$ python3 -q
>>> import numpy as np
>>> from numpy import linalg as LA
>>> np.set_printoptions(suppress=True, linewidth=160)
>>> A = np.array([[-1, 2, -1], [-1, 0, -1], [2, -1, 1]])
>>> print(A)
[[-1  2 -1]
 [-1  0 -1]
 [ 2 -1  1]]
>>> q, vecs = LA.qr(A[:, :1])[0], LA.qr(A[:, 1:])[0]
>>> sv = LA.svd(q.T @ vecs, compute_uv=False)
>>> print(np.round(np.degrees(np.arccos(sv.clip(0, 1))), 1))
[19.5]
>>> x = np.array([0, -2, 3])
>>> a = np.maximum(A @ x, 0)
>>> print(np.maximum(A @ (3 * x), 0))
[ 0  0 15]
>>> print(np.round(np.tanh(A @ x), 1))
[-1. -1.  1.]
>>> print(A * (a > 1e-9)[:, None])
[[ 0  0  0]
 [ 0  0  0]
 [ 2 -1  1]]
>>> print(np.round(np.sort(np.abs(LA.eigvals(A))), 1))
[0.8 1.6 1.6]
>>> LA.determinant(A)
Traceback (most recent call last):
  File "<python-input-14>", line 1, in <module>
    LA.determinant(A)
    ^^^^^^^^^^^^^^
AttributeError: module 'numpy.linalg' has no attribute 'determinant'
>>> print(np.allclose(A, A.T))
False
>>> print(round(float(np.abs(LA.eigvals(A)).max()), 1))
1.6
>>> print(A @ A)
[[-3 -1 -2]
 [-1 -1  0]
 [ 1  3  0]]
>>> F = np.load("layer11.npy")
>>> print(F.round(1))
[[ 0.7  0.3 -0.1  0.3  0.5 -0.3]
 [ 0.3  0.7  0.1 -0.3 -0.5  0.3]
 [-0.1  0.1  1.   0.1  0.1 -0.1]
 [ 0.3 -0.3  0.1  0.7 -0.5  0.3]
 [ 0.5 -0.5  0.1 -0.5  0.3  0.5]
 [-0.3  0.3 -0.1  0.3  0.5  0.7]]
>>> # keeps lengths
>>> x = np.array([1, 0, 1, 2, 2, -2])
>>> y = F @ x
>>> print(y.round(1))
[ 2.9 -1.9  1.4  0.1 -0.6 -0.1]
>>> print(np.round(LA.solve(F, 3 * y), 1) + 0)
[ 3.  0.  3.  6.  6. -6.]
>>> vals, vecs = LA.eigh(F)
>>> x = np.array([2, 4, 4, 2, 0, 4])
>>> print(round(x @ F @ x / (x @ x), 1), round(float(vals[0]), 1), round(float(vals[-1]), 1))
1.0 -1.0 1.0
>>> print(np.round(vecs * np.abs(vals) @ vecs.T, 1) + 0)
[[1. 0. 0. 0. 0. 0.]
 [0. 1. 0. 0. 0. 0.]
 [0. 0. 1. 0. 0. 0.]
 [0. 0. 0. 1. 0. 0.]
 [0. 0. 0. 0. 1. 0.]
 [0. 0. 0. 0. 0. 1.]]
>>> print(np.round(LA.eigvalsh(F[1:, 1:]), 1))
[-0.7  1.   1.   1.   1. ]
>>> print(np.round(vecs * np.maximum(vals, 0) @ vecs.T, 1) + 0)
[[ 0.8  0.2  0.   0.2  0.2 -0.2]
 [ 0.2  0.8  0.  -0.2 -0.2  0.2]
 [ 0.   0.   1.   0.   0.   0. ]
 [ 0.2 -0.2  0.   0.8 -0.2  0.2]
 [ 0.2 -0.2  0.  -0.2  0.7  0.2]
 [-0.2  0.2  0.   0.2  0.2  0.8]]
>>> x = np.array([-1, 2, 0, 8, -1, -7])
>>> print(np.round(LA.inv(F), 1))
[[ 0.7  0.3 -0.1  0.3  0.5 -0.3]
 [ 0.3  0.7  0.1 -0.3 -0.5  0.3]
 [-0.1  0.1  1.   0.1  0.1 -0.1]
 [ 0.3 -0.3  0.1  0.7 -0.5  0.3]
 [ 0.5 -0.5  0.1 -0.5  0.3  0.5]
 [-0.3  0.3 -0.1  0.3  0.5  0.7]]
>>> print(np.round(np.sort(np.abs(np.degrees(np.angle(LA.eigvals(F))))), 1))
[  0.   0.   0.   0.   0. 180.]
>>> print([p for p in range(1, 25) if np.allclose(LA.matrix_power(F, p), np.eye(6))])
[2, 4, 6, 8, 10, 12, 14, 16, 18, 20, 22, 24]
>>> print(np.round(F.T @ (F @ x), 1) + 0)
[-1.  2.  0.  8. -1. -7.]
>>> M = -3 * np.eye(3) + np.ones((3, 3))
>>> print(M)
[[-2.  1.  1.]
 [ 1. -2.  1.]
 [ 1.  1. -2.]]
>>> print(round(float(LA.eigvalsh(M).min()), 1))
-3.0
>>> print([round(float(LA.det(M[:i, :i])), 2) + 0 for i in range(1, 4)])
[-2.0, 3.0, 0.0]
>>> out = np.array([[2, 2], [0, 1], [2, 2]])
>>> print(np.einsum("ik,kj->ji", M, out))
[[-2.  4. -2.]
 [-1.  2. -1.]]
>>> print(np.vstack([M, out.T]).shape)
(5, 3)
>>> print(out.T @ M.T)
[[-2.  4. -2.]
 [-1.  2. -1.]]
>>> out @ M
Traceback (most recent call last):
  File "<python-input-44>", line 1, in <module>
    out @ M
    ~~~~^~~
ValueError: matmul: Input operand 1 has a mismatch in its core dimension 0, with gufunc signature (n?,k),(k,m?)->(n?,m?) (size 3 is different from 2)
>>> print(LA.matrix_rank(M @ out))
1
>>> left, sv, vt = LA.svd(M)
>>> print(sv.round(1) + 0)
[3. 3. 0.]
>>> print(np.argmax(sv[:-1] / (sv[1:] + 1e-6)) + 1)
2
>>> out = left[:, :2] @ np.diag(sv[:2]) @ vt[:2]
>>> print(LA.matrix_rank(M, rtol=0.05))
2
>>> print(out.round(1))
[[-2.  1.  1.]
 [ 1. -2.  1.]
 [ 1.  1. -2.]]
>>> print(round(np.abs(M - out).max(), 1))
0.0
>>> print(LA.matrix_rank(out))
2
>>> m1 = np.load("w.npy")
>>> print(m1)
[[ 1 -1  1 -1  1 -1  1 -1]
 [ 1  1  1  1 -1 -1 -1 -1]
 [ 1 -1 -1  1 -1  1  1 -1]
 [ 1 -1 -1  1  1 -1 -1  1]]
>>> r0 = np.array([1, 2])
>>> print(np.polyval(r0, m1[0]))
[3 1 3 1 3 1 3 1]
>>> print(np.convolve(m1[0], r0))
[ 1  1 -1  1 -1  1 -1  1 -2]
>>> print(np.array([np.convolve(row, r0, "same") for row in m1]))
[[ 1  1 -1  1 -1  1 -1  1]
 [ 1  3  3  3  1 -3 -3 -3]
 [ 1  1 -3 -1  1 -1  3  1]
 [ 1  1 -3 -1  3  1 -3 -1]]
>>> print(np.correlate(m1[0], m1[3], "full"))
[ 1 -2  1  0  1 -2  1  0 -1  2 -1  0 -1  2 -1]
>>> arr = np.load("arr.npy")
>>> print(arr)
[[0 2 2 0 2 0 0]
 [0 3 0 2 1 0 1]
 [0 3 3 0 2 1 2]
 [1 1 1 1 0 3 2]
 [1 3 2 3 2 0 2]
 [1 2 1 0 0 1 0]
 [2 1 0 3 0 2 1]]
>>> rng = np.random.default_rng(2894)
>>> out = arr + rng.integers(-2, 3, (7, 6)) @ rng.integers(-2, 3, (6, 7))
>>> print(out)
[[ -2   3  -3   2   2  -2   4]
 [ -8  -4  -1   6   5  -4   6]
 [ -8   9   5   0   0   5   3]
 [ -1   2   1   0  -6  -1   9]
 [  1   2   7   5   6   6  -4]
 [  3  -8 -13   4   4 -15   8]
 [ -1  -1   0   1   2   4   3]]
>>> print(LA.matrix_rank(out - arr, tol=1e-8))
6
>>> print(np.argsort(-LA.norm(arr, axis=0).round(6), kind="stable")[:3])
[1 3 2]
>>> print(round(LA.norm(arr, 2) / LA.norm(arr), 1))
0.8
>>> print(LA.cond(arr) > 100)
True
>>> print(LA.matrix_rank(arr, rtol=0.1))
5
>>> print(round(np.log10(LA.cond(arr))))
2
>>> x = np.array([-1, -3, -2, 0, 0, 0, 0])
>>> y = arr @ x
>>> beta, lr = np.zeros(7), 1 / LA.norm(arr, 2) ** 2
>>> for i in range(60):
...     beta -= lr * arr.T @ (arr @ beta - y)
...     if i % 10 == 0: print(i, round(LA.norm(arr @ beta - y), 1))
... 
0 5.2
10 2.3
20 1.7
30 1.3
40 1.0
50 0.8
>>> print(round(float(LA.cond(arr)), 1))
202.2
>>> print(beta.round(1) + 0)
[-0.8 -2.8 -1.6  0.  -0.7 -0.3  0. ]
>>> q, R = LA.qr(arr)
>>> print(round(float(abs(R[0, 0])), 1), np.round(LA.norm(arr[:, 0]), 1))
2.6 2.6
>>> print(np.round(q.T @ q, 1) + 0)
[[1. 0. 0. 0. 0. 0. 0.]
 [0. 1. 0. 0. 0. 0. 0.]
 [0. 0. 1. 0. 0. 0. 0.]
 [0. 0. 0. 1. 0. 0. 0.]
 [0. 0. 0. 0. 1. 0. 0.]
 [0. 0. 0. 0. 0. 1. 0.]
 [0. 0. 0. 0. 0. 0. 1.]]
>>> print(R.round(1))
[[-2.6 -3.  -1.5 -3.8 -0.8 -3.  -2.3]
 [ 0.  -5.3 -3.3 -1.4 -3.2 -0.2 -2.1]
 [ 0.   0.  -2.4  1.4 -1.  -0.8 -0.7]
 [ 0.   0.   0.   2.1  0.9 -0.7  1.1]
 [ 0.   0.   0.   0.   0.7 -1.3 -1.5]
 [ 0.   0.   0.   0.   0.   1.8  0.7]
 [ 0.   0.   0.   0.   0.   0.   0.2]]
>>> print(np.round(np.abs(np.diag(R)), 1))
[2.6 5.3 2.4 2.1 0.7 1.8 0.2]
>>> print(np.round(q @ R, 1) + 0)
[[0. 2. 2. 0. 2. 0. 0.]
 [0. 3. 0. 2. 1. 0. 1.]
 [0. 3. 3. 0. 2. 1. 2.]
 [1. 1. 1. 1. 0. 3. 2.]
 [1. 3. 2. 3. 2. 0. 2.]
 [1. 2. 1. 0. 0. 1. 0.]
 [2. 1. 0. 3. 0. 2. 1.]]
>>> print(np.trace(q @ q.T))
7.0
>>> print(np.allclose(R.T @ R, arr.T @ arr))
True
>>> q, vecs = LA.qr(arr[:, :6])[0], LA.qr(arr[:, 6:])[0]
>>> sv = LA.svd(q.T @ vecs, compute_uv=False)
>>> print(sv.round(1))
[1.]
>>> print(np.round(LA.norm(q @ q.T - vecs @ vecs.T, 2), 1))
1.0
>>> W0 = np.load("a.npy")
>>> print(W0)
[[0 0 0 2 0 0 0 0]
 [0 0 0 0 0 0 0 0]
 [0 0 3 0 0 0 0 0]
 [0 0 0 0 0 0 2 0]
 [0 0 0 0 0 0 0 2]
 [2 0 0 0 0 0 0 0]
 [0 3 0 0 0 0 0 0]
 [0 0 0 0 1 0 0 0]]
>>> # 3 blocks once reordered
>>> print(np.round(LA.det(W0), 1))
0.0
>>> print(W0 @ W0)
[[0 0 0 0 0 0 4 0]
 [0 0 0 0 0 0 0 0]
 [0 0 9 0 0 0 0 0]
 [0 6 0 0 0 0 0 0]
 [0 0 0 0 2 0 0 0]
 [0 0 0 4 0 0 0 0]
 [0 0 0 0 0 0 0 0]
 [0 0 0 0 0 0 0 2]]
>>> print(np.round(np.sort(LA.eigvals(W0).real), 1))
[-1.4  0.   0.   0.   0.   0.   1.4  3. ]
>>> left, sv, vt = LA.svd(W0)
>>> print(np.argmax(sv[:-1] / (sv[1:] + 1e-6)) + 1)
7
>>> out = left[:, :7] @ np.diag(sv[:7]) @ vt[:7]
>>> print(out)
[[0. 0. 0. 2. 0. 0. 0. 0.]
 [0. 0. 0. 0. 0. 0. 0. 0.]
 [0. 0. 3. 0. 0. 0. 0. 0.]
 [0. 0. 0. 0. 0. 0. 2. 0.]
 [0. 0. 0. 0. 0. 0. 0. 2.]
 [2. 0. 0. 0. 0. 0. 0. 0.]
 [0. 3. 0. 0. 0. 0. 0. 0.]
 [0. 0. 0. 0. 1. 0. 0. 0.]]
>>> print(LA.matrix_rank(W0, rtol=0.05))
7
>>> print(LA.matrix_rank(out))
7
>>> print(round(float(LA.norm(W0 - out, 2)), 1), sv[7])
0.0 0.0
>>> data = np.load("run1.npy")
>>> print(data.round(1) + 0)
[[  0.1  -9.6   5.7  -9.5 -21.2  -5.7]
 [  0.4  -8.3   4.9  -8.1 -18.9  -5. ]
 [  1.   -5.5   3.1  -4.9 -13.5  -3.3]
 [  1.2  -3.9   1.8  -3.1  -9.9  -2.2]
 [  1.1  -2.3   0.3  -1.4  -6.   -1.2]
 [  1.   -2.    0.   -1.   -4.9  -1. ]
 [  0.7  -1.4  -0.6  -0.5  -3.1  -0.6]
 [  0.    0.1   0.1   0.    0.1   0. ]
 [  0.2   1.    1.    0.4   0.8   0.4]
 [  0.7   2.8   2.5   1.4   1.9   1. ]
 [  0.9   3.3   2.9   1.8   2.2   1.2]
 [  1.4   4.5   3.7   2.5   2.9   1.6]
 [  1.7   5.1   4.2   3.    3.3   1.9]
 [  2.1   6.1   4.8   3.6   3.9   2.2]
 [  2.5   6.8   5.3   4.2   4.3   2.5]
 [  4.3  10.6   7.5   7.    6.6   4.1]
 [  6.1  14.4   9.5   9.9   9.    5.6]
 [  6.3  14.9   9.7  10.3   9.2   5.8]
 [ 14.7  31.4  17.   23.8  20.2  12.9]]
>>> # rows and columns are dependent
>>> out = M[0, 0] * M[1:] - np.outer(M[1:, 0], M[0])
>>> print(out)
[[ 0.  3. -3.]
 [ 0. -3.  3.]]
>>> print(M[:, 0] / M[0, 0])
[ 1.  -0.5 -0.5]
>>> def softmax(z):
...     e = np.exp(z - z.max(axis=-1, keepdims=True))
...     return e / e.sum(axis=-1, keepdims=True)
... 
>>> print(np.round(softmax(out).sum(axis=1), 1))
[1. 1.]
>>> print(np.round(softmax(out[0]), 1) + 0)
[0. 1. 0.]
>>> S = out @ out.T / np.sqrt(3)
>>> print(np.round(softmax(S + np.triu(np.full(S.shape, -np.inf), 1)), 1) + 0)
[[1. 0.]
 [0. 1.]]
>>> print(np.round(softmax(S)[0] @ out, 1))
[ 0.  3. -3.]
>>> dist = LA.norm(data[:, None] - data[None], axis=-1)
>>> print(dist[7].round(1))
[26.5 23.3 16.1 11.6  6.9  5.7  3.7  0.   1.7  4.5  5.3  7.2  8.2  9.8 11.  17.1 23.2 24.  51.2]
>>> print(np.flatnonzero(dist[7] < dist.mean() / 2))
[ 4  5  6  7  8  9 10 11 12]
>>> print(dist.mean(axis=1).argmax())
18
>>> print(np.round(LA.norm(data - data.mean(axis=0), axis=1), 1))
[28.  24.8 17.9 13.7  9.9  9.2  8.2  6.5  5.3  3.8  3.6  4.   4.5  5.6  6.5 12.2 18.2 18.9 46.2]
>>> print(np.unravel_index(dist.round(6).argmax(), dist.shape))
(np.int64(0), np.int64(18))
>>> print(dist[:5, :5].round(1))
[[ 0.   3.3 10.6 15.2 20.1]
 [ 3.3  0.   7.3 11.9 16.8]
 [10.6  7.3  0.   4.7  9.5]
 [15.2 11.9  4.7  0.   4.9]
 [20.1 16.8  9.5  4.9  0. ]]
>>> print(np.round(LA.norm(data, axis=1), 1))
[26.4 23.2 16.1 11.5  6.8  5.6  3.6  0.1  1.8  4.6  5.5  7.3  8.4  9.9 11.1 17.2 23.4 24.1 51.4]
>>> K = np.array([[-2.5, 3.2, 0.7], [3.2, 2.3, 0.6], [0.7, 0.6, -4.8]])
>>> # symmetric, so the eigenvalues are real
>>> vals, vecs = LA.eigh(K)
>>> print(np.round(vals.sum(), 1), np.trace(K))
-5.0 -5.0
>>> print(np.abs(vecs[:, -1]).round(6).argmax())
1
>>> print(np.round(LA.svd(K, compute_uv=False), 1))
[5. 4. 4.]
>>> print(np.round(vecs @ np.diag(vals) @ vecs.T, 1))
[[-2.5  3.2  0.7]
 [ 3.2  2.3  0.6]
 [ 0.7  0.6 -4.8]]
>>> print(np.unique(vals.round(6) + 0, return_counts=True)[1])
[1 1 1]
>>> print(np.round(vecs.T @ K @ vecs, 1) + 0)
[[-5.  0.  0.]
 [ 0. -4.  0.]
 [ 0.  0.  4.]]
>>> print((vals > 1e-8).sum(), (vals < -1e-8).sum())
1 2
>>> print(np.round(LA.eigvalsh(K @ K), 1))
[15.7 15.9 25.2]
>>> print(K.shape)
(3, 3)
>>> print(np.round(K.sum(axis=1), 1))
[ 1.4  6.1 -3.5]
>>> print(np.round(K.sum(axis=0), 1))
[ 1.4  6.1 -3.5]
>>> K[:, 3]
Traceback (most recent call last):
  File "<python-input-137>", line 1, in <module>
    K[:, 3]
    ~^^^^^^
IndexError: index 3 is out of bounds for axis 1 with size 3
>>> print(np.round(K.mean(axis=0), 1))
[ 0.5  2.  -1.2]
>>> np.zeros(3, 3)
Traceback (most recent call last):
  File "<python-input-139>", line 1, in <module>
    np.zeros(3, 3)
    ~~~~~~~~^^^^^^
TypeError: Cannot interpret '3' as a data type
>>> r0, g = K[0], K[1]
>>> print(round(r0 @ r0, 1))
17.0
>>> p = (r0 @ g) / (r0 @ r0) * r0
>>> print(np.round(g - p, 1))
[3.2 2.3 0.6]
>>> print(p.round(1) + 0)
[0. 0. 0.]
>>> print(round((g - p) @ r0, 1))
0.0
>>> print(np.round(np.outer(r0, g), 1))
[[-8.  -5.8 -1.5]
 [10.2  7.4  1.9]
 [ 2.2  1.6  0.4]]
>>> vals, vecs = LA.eig(K)
>>> print(np.round(np.sort(LA.eigvals(K.T)), 1))
[-5. -4.  4.]
>>> print(round(float(np.prod(vals)), 1))
79.2
>>> print(vals.round(1))
[ 4. -4. -5.]
>>> print(np.round(np.sort(LA.eigvals(K @ K)), 1))
[15.7 15.9 25.2]
